$ python -q
>>> import numpy as np
>>> from numpy import linalg as LA
>>> np.set_printoptions(precision=1, suppress=True, linewidth=160)
>>> rnd = lambda a: np.round(a, 1) + 0
>>> arr = np.loadtxt("run4.csv", delimiter=",")
>>> print(arr)
[[ 2. -1.  0.  2. -3.  3.  1.  3. -3.  0.  0.  2. -1.]
 [ 3.  3.  0.  1. -3.  2. -2.  0. -1.  3. -2.  1.  3.]
 [ 0. -1.  2. -2.  3.  3.  3.  1. -3. -3. -3.  1.  1.]
 [-1. -2. -3.  3. -2. -2. -1. -2.  2. -2. -3.  0.  2.]
 [ 0. -1.  2. -2.  3.  3.  3.  1. -3. -3. -3.  1.  1.]
 [-3.  2.  2. -2. -3.  2.  0. -1. -2. -2.  3.  2. -2.]]
>>> left, s, vt = LA.svd(arr)
>>> print(rnd(s))
[12.1  8.9  8.4  6.1  5.   0. ]
>>> print(np.argmax(s[:-1] / (s[1:] + 1e-6)) + 1)
5
>>> B = left[:, :5] @ np.diag(s[:5]) @ vt[:5]
>>> print(rnd(LA.norm(arr - B) / LA.norm(arr)))
0.0
>>> print(rnd(np.abs(arr - B).max()))
0.0
>>> print(LA.matrix_rank(arr, rtol=0.05))
5
>>> print(LA.matrix_rank(arr, rtol=0.1))
5
>>> print(LA.cond(arr) > 100)
True
>>> print([round(float(x), 1) for x in LA.svd(arr, compute_uv=False)[:3]])
[12.1, 8.9, 8.4]
>>> print(rnd(LA.norm(arr, 2) / LA.norm(arr)))
0.6
>>> left, s, vt = LA.svd(arr)
>>> evecs = vt[:(s > 1e-8).sum()]
>>> rng = np.random.default_rng(474)
>>> x = arr[3] + -3 * arr[1] + rng.integers(2) * np.eye(13)[6]
>>> print(x)
[-10. -11.  -3.   0.   7.  -8.   5.  -2.   5. -11.   3.  -3.  -7.]
>>> print(LA.matrix_rank(np.vstack([arr, x])))
5
>>> print(rnd(np.diag(evecs.T @ evecs)))
[0.4 0.4 0.2 0.4 0.7 0.3 0.2 0.4 0.3 0.5 0.6 0.2 0.4]
>>> print(rnd(LA.norm(x - evecs.T @ evecs @ x)))
0.0
>>> print(np.allclose(arr[:-1].T @ LA.lstsq(arr[:-1].T, arr[-1])[0], arr[-1]))
False
>>> print(np.unique(arr.round(6), axis=0).shape)
(5, 13)
>>> print(rnd(np.trace(LA.pinv(arr) @ arr)))
5.0
>>> A = np.array([[-0.4, -0.5, 0.2, -2.0, 1.5, -1.0, 1.2],
...     [-0.5, -0.3, 0.5, -0.8, -1.0, 1.3, 0.5],
...     [2.3, 1.0, 2.2, -1.6, -0.3, -0.9, 1.4],
...     [0.0, 0.1, -0.9, -1.9, -0.9, 0.4, -0.1],
...     [1.5, 0.5, -0.3, 1.2, -0.3, -0.2, -1.0]])
>>> A[:, 1] *= 3
>>> print(rnd(A))
[[-0.4 -1.5  0.2 -2.   1.5 -1.   1.2]
 [-0.5 -0.9  0.5 -0.8 -1.   1.3  0.5]
 [ 2.3  3.   2.2 -1.6 -0.3 -0.9  1.4]
 [ 0.   0.3 -0.9 -1.9 -0.9  0.4 -0.1]
 [ 1.5  1.5 -0.3  1.2 -0.3 -0.2 -1. ]]
>>> def softmax(z):
...     e = np.exp(z - z.max(axis=-1, keepdims=True))
...     return e / e.sum(axis=-1, keepdims=True)
... 
>>> print(rnd(softmax(A).sum(axis=1)))
[1. 1. 1. 1. 1.]
>>> print(rnd(softmax(A[0])))
[0.1 0.  0.1 0.  0.4 0.  0.3]
>>> print(rnd(softmax(A[0] + -3)))
[0.1 0.  0.1 0.  0.4 0.  0.3]
>>> scores = A @ A.T / np.sqrt(7)
>>> print(rnd(softmax(scores)))
[[0.9 0.  0.  0.  0. ]
 [0.1 0.6 0.  0.2 0. ]
 [0.  0.  1.  0.  0. ]
 [0.1 0.2 0.1 0.6 0. ]
 [0.  0.  0.2 0.  0.7]]
>>> print(softmax(scores).round(6).argmax(axis=1))
[0 1 2 3 4]
>>> print(rnd(softmax(scores + np.triu(np.full(scores.shape, -np.inf), 1))))
[[1.  0.  0.  0.  0. ]
 [0.2 0.8 0.  0.  0. ]
 [0.  0.  1.  0.  0. ]
 [0.1 0.2 0.1 0.6 0. ]
 [0.  0.  0.2 0.  0.7]]
>>> print(rnd(softmax(scores)[0] @ A))
[-0.3 -1.4  0.2 -2.   1.4 -0.9  1.2]
>>> F = np.load("sample14.npy")
>>> print(F)
[[ 0  0  0  0  0  0]
 [-2 -1  0  0  0  0]
 [ 1  0  2  0  0  0]
 [-3 -1 -2 -1  0  0]
 [-3  1  0  2  1  0]
 [ 0 -1  1  2 -2 -1]]
>>> left, s, vt = LA.svd(F)
>>> print(rnd(s))
[5.2 3.7 2.8 1.6 0.2 0. ]
>>> B = left[:, :5] @ np.diag(s[:5]) @ vt[:5]
>>> print(rnd(LA.norm(F - B, 2)), rnd(s[5]))
0.0 0.0
>>> print(rnd(np.abs(F - B).max()))
0.0
>>> print(rnd(B))
[[ 0.  0.  0.  0.  0.  0.]
 [-2. -1.  0.  0.  0.  0.]
 [ 1.  0.  2.  0.  0.  0.]
 [-3. -1. -2. -1.  0.  0.]
 [-3.  1.  0.  2.  1.  0.]
 [ 0. -1.  1.  2. -2. -1.]]
>>> mat = np.loadtxt("mat.csv", delimiter=",")
>>> print(mat)
[[ -9.   0.   0.  12.   0.   0.]
 [-15. -15.  -6.  20.  20.   8.]
 [-15. -12. -12.  20.  16.  16.]
 [  3.   0.   0.   9.   0.   0.]
 [  5.   5.   2.  15.  15.   6.]
 [  5.   4.   4.  15.  12.  12.]]
>>> theta = np.radians(30)
>>> r_ = np.eye(6)
>>> r_[5, 5] = r_[1, 1] = np.cos(theta)
>>> r_[5, 1], r_[1, 5] = -np.sin(theta), np.sin(theta)
>>> print(rnd(r_))
[[ 1.   0.   0.   0.   0.   0. ]
 [ 0.   0.9  0.   0.   0.   0.5]
 [ 0.   0.   1.   0.   0.   0. ]
 [ 0.   0.   0.   1.   0.   0. ]
 [ 0.   0.   0.   0.   1.   0. ]
 [ 0.  -0.5  0.   0.   0.   0.9]]
>>> B = mat @ r_.T
>>> print(np.allclose(LA.norm(mat, axis=1), LA.norm(B, axis=1)))
True
>>> print(rnd(np.abs(B - mat).max(axis=0)))
[0.  9.6 0.  0.  0.  6.4]
>>> print(rnd(B))
[[ -9.    0.    0.   12.    0.    0. ]
 [-15.   -9.   -6.   20.   20.   14.4]
 [-15.   -2.4 -12.   20.   16.   19.9]
 [  3.    0.    0.    9.    0.    0. ]
 [  5.    7.3   2.   15.   15.    2.7]
 [  5.    9.5   4.   15.   12.    8.4]]
>>> print(np.allclose(mat @ mat.T, B @ B.T))
True
>>> print(rnd(LA.det(r_)), rnd(np.trace(r_)))
1.0 5.7
>>> gram = mat.T @ mat
>>> print(np.diag(gram))
[ 590.  410.  200. 1475. 1025.  500.]
>>> print(rnd(LA.eigvalsh(gram)[::-1]))
[3297.1  652.8  137.5   71.3   27.2   14.1]
>>> print(gram)
[[ 590.  450.  300. -531. -405. -270.]
 [ 450.  410.  260. -405. -369. -234.]
 [ 300.  260.  200. -270. -234. -180.]
 [-531. -405. -270. 1475. 1125.  750.]
 [-405. -369. -234. 1125. 1025.  650.]
 [-270. -234. -180.  750.  650.  500.]]
>>> print(np.trace(gram), (mat ** 2).sum())
4200.0 4200.0
>>> print(np.allclose(gram, gram.T))
True
>>> print((mat @ mat.T).shape)
(6, 6)
>>> feats = np.load("m.npy")
>>> print(feats)
[[0 0 0 0 0 0 0 0 0 0 0 0 3 0 0]
 [0 0 0 0 0 0 1 0 0 0 0 0 0 0 0]
 [0 0 0 0 0 0 0 0 0 0 0 0 0 0 0]
 [0 0 0 0 0 2 0 0 0 0 0 0 0 0 0]
 [0 2 0 0 0 0 0 0 0 0 0 0 0 0 0]
 [0 0 0 0 0 0 0 0 0 1 0 0 0 0 0]
 [0 0 0 0 0 0 0 0 0 0 0 0 0 2 0]
 [0 0 0 2 0 0 0 0 0 0 0 0 0 0 0]
 [0 0 0 0 0 0 0 2 0 0 0 0 0 0 0]
 [0 0 0 0 0 0 0 0 3 0 0 0 0 0 0]
 [0 0 0 0 0 0 0 0 0 0 0 0 0 0 0]
 [0 0 0 0 1 0 0 0 0 0 0 0 0 0 0]
 [0 0 0 0 0 0 0 0 0 0 0 0 0 0 0]
 [0 0 0 0 0 0 0 0 0 0 0 0 0 0 1]
 [0 0 0 0 0 0 0 0 0 0 1 0 0 0 0]]
>>> B = feats + rng.integers(-2, 3, (15, 12)) @ rng.integers(-2, 3, (12, 15))
>>> print(B)
[[ -4   7   0   1  -4  -7   3  -6  -3   8   0  -4   3   1   0]
 [ -3   6  -1   2  -1  -6  12   1   0  -6   4  -2  -1   5   0]
 [ -2 -14  -3   4  -1   3  -3 -12   0  10  13  10  -6  11   8]
 [  3  11  -3  -6   1   0  -5   3  -4  -4   2  -4   3  -1  -8]
 [  1   0   2   0  11  -1   3  -3   1   8  -2  -2  -3   9   7]
 [  4   5   3  -3   1  -3  -5   4   0   3  -1   0   0  -2 -13]
 [  6   1  -4   7   2   3  -6   7  -6   4   3  15   0   2   2]
 [  7  -1   9  12  -9  -9  -2   8   4  -5   3  -9  -3  -7  -2]
 [  5   2  -2  -1  -1  -5   8  -3  -3   4  -6  -2   3   4   8]
 [ -2   0   8   2   3   1  11  -3  -1   5  -7  -4  -4   4  10]
 [ -3  -8   3  -2  16   2   7   0   8   4   3   4  -2   4  -2]
 [  2  -3  -3  -4 -10   4  -2  -1   0  -5  -9   2  -1  -6   9]
 [  1   4  -3  -2  -4   0   4   2  -1  -6  -8  -1  -3   1  12]
 [ -3   5   8   4   2   9   5  -6 -19  -1   9 -14   4  -1  13]
 [ -5   2   3  -6   4  -4   3  -3   6  -3   4 -14   2  -3  -6]]
>>> print(LA.matrix_rank(B - feats, tol=1e-8))
12
>>> print(np.abs(B - feats).sum(axis=1))
[ 48  49 100  60  55  46  66  88  59  68  68  62  52 102  67]
>>> print(np.allclose(feats @ feats.T, feats.T @ feats))
False
>>> print(np.trace(feats))
0
>>> print(np.allclose(feats, feats.T))
False
>>> E = np.array([[6.0, 0.0, 0.0, 0.0, 0.0],
...     [0.0, 6.0, 5.0, 5.0, 5.0],
...     [0.0, 5.0, 6.0, 5.0, 5.0],
...     [0.0, 5.0, 5.0, 6.0, 5.0],
...     [0.0, 5.0, 5.0, 5.0, 6.0]])
>>> print(E)
[[6. 0. 0. 0. 0.]
 [0. 6. 5. 5. 5.]
 [0. 5. 6. 5. 5.]
 [0. 5. 5. 6. 5.]
 [0. 5. 5. 5. 6.]]
>>> # symmetric
>>> x = np.ones(5)
>>> for _ in range(4):
...     x = E @ x
...     x /= LA.norm(x)
...     print(round(x @ E @ x, 1))
... 
20.7
21.0
21.0
21.0
>>> print(rnd(LA.eigvalsh(E)[-1]))
21.0
>>> print(rnd(x))
[0.  0.5 0.5 0.5 0.5]
>>> X = np.load("data.npy")
>>> print(rnd(X))
[[-8.6 -4.  -1.1 -3.6  3.2  6.2]
 [-0.4 -0.8  0.4  0.8  0.9  0. ]
 [ 1.5 -0.9 -0.7 -1.  -0.8  3.2]
 [-1.7 -1.4  1.4  2.5  2.6 -1.8]
 [ 3.   0.2 -0.1  0.4 -1.2  0.8]]
>>> # rank 4
>>> left, s, vt = LA.svd(X)
>>> evecs = vt[:(s > 1e-8).sum()]
>>> x = X[2] + -1 * X[1] + rng.integers(2) * np.eye(6)[4]
>>> print(rnd(x))
[ 2.  -0.1 -1.2 -1.8 -0.7  3.2]
>>> print(rnd(np.diag(evecs.T @ evecs)))
[0.9 0.7 0.2 0.8 0.4 1. ]
>>> print(rnd(LA.norm(x - evecs.T @ evecs @ x)))
0.8
>>> print(LA.matrix_rank(np.vstack([X, x])))
5
>>> print(np.allclose(evecs.T @ evecs @ x, x))
False
>>> r = LA.matrix_rank(X)
>>> print(r)
4
>>> null = LA.svd(X)[2][r:].T
>>> print(rnd(null @ null.T))
[[ 0.1  0.1  0.1 -0.1  0.2  0. ]
 [ 0.1  0.3 -0.1 -0.1  0.4  0.1]
 [ 0.1 -0.1  0.8 -0.4 -0.1  0. ]
 [-0.1 -0.1 -0.4  0.2 -0.1  0. ]
 [ 0.2  0.4 -0.1 -0.1  0.6  0.1]
 [ 0.   0.1  0.   0.   0.1  0. ]]
>>> print(LA.matrix_rank(X.T @ X), LA.matrix_rank(X @ X.T))
4 4
>>> print([int(LA.matrix_rank(X[:i])) for i in range(1, len(X) + 1)])
[1, 2, 3, 4, 4]
>>> left, s, vt = LA.svd(X)
>>> print(rnd(s))
[12.5  6.2  2.7  0.1  0. ]
>>> B = left[:, :4] @ np.diag(s[:4]) @ vt[:4]
>>> print(rnd(B))
[[-8.6 -4.  -1.1 -3.6  3.2  6.2]
 [-0.4 -0.8  0.4  0.8  0.9  0. ]
 [ 1.5 -0.9 -0.7 -1.  -0.8  3.2]
 [-1.7 -1.4  1.4  2.5  2.6 -1.8]
 [ 3.   0.2 -0.1  0.4 -1.2  0.8]]
>>> print(rnd(np.abs(X - B).max()))
0.0
>>> print(rnd(LA.norm(X - B, 2)), rnd(s[4]))
0.0 0.0
>>> print(np.allclose(B[:-1].T @ LA.lstsq(B[:-1].T, B[-1])[0], B[-1]))
True
>>> print(np.abs(np.diag(LA.qr(B)[1])) > 1e-9)
[ True  True  True  True False]
>>> print(rnd(LA.norm(X[3] - X[1])))
3.4
>>> print(rnd(LA.norm(X, "nuc")))
21.5
>>> print(rnd(LA.norm(X, axis=0)))
[9.3 4.4 2.  4.5 4.4 7.2]
>>> print(LA.norm(X, axis=1).argmax())
0
>>> print(rnd(LA.norm(X) ** 2 / LA.norm(X, 2) ** 2))
1.3
>>> B = np.array([[2, 0], [2, 1]])
>>> W2 = np.array([[1, 3, 0], [3, 5, 1], [5, 5, 5]])
>>> data = np.kron(B, W2)
>>> print(data)
[[ 2  6  0  0  0  0]
 [ 6 10  2  0  0  0]
 [10 10 10  0  0  0]
 [ 2  6  0  1  3  0]
 [ 6 10  2  3  5  1]
 [10 10 10  5  5  5]]
>>> print(rnd(softmax(10 * data[0])))
[0. 1. 0. 0. 0. 0.]
>>> print(rnd(softmax(data[0])))
[0. 1. 0. 0. 0. 0.]
>>> scores = data @ data.T / np.sqrt(6)
>>> print(softmax(scores).round(6).argmax(axis=1))
[2 2 2 5 5 5]
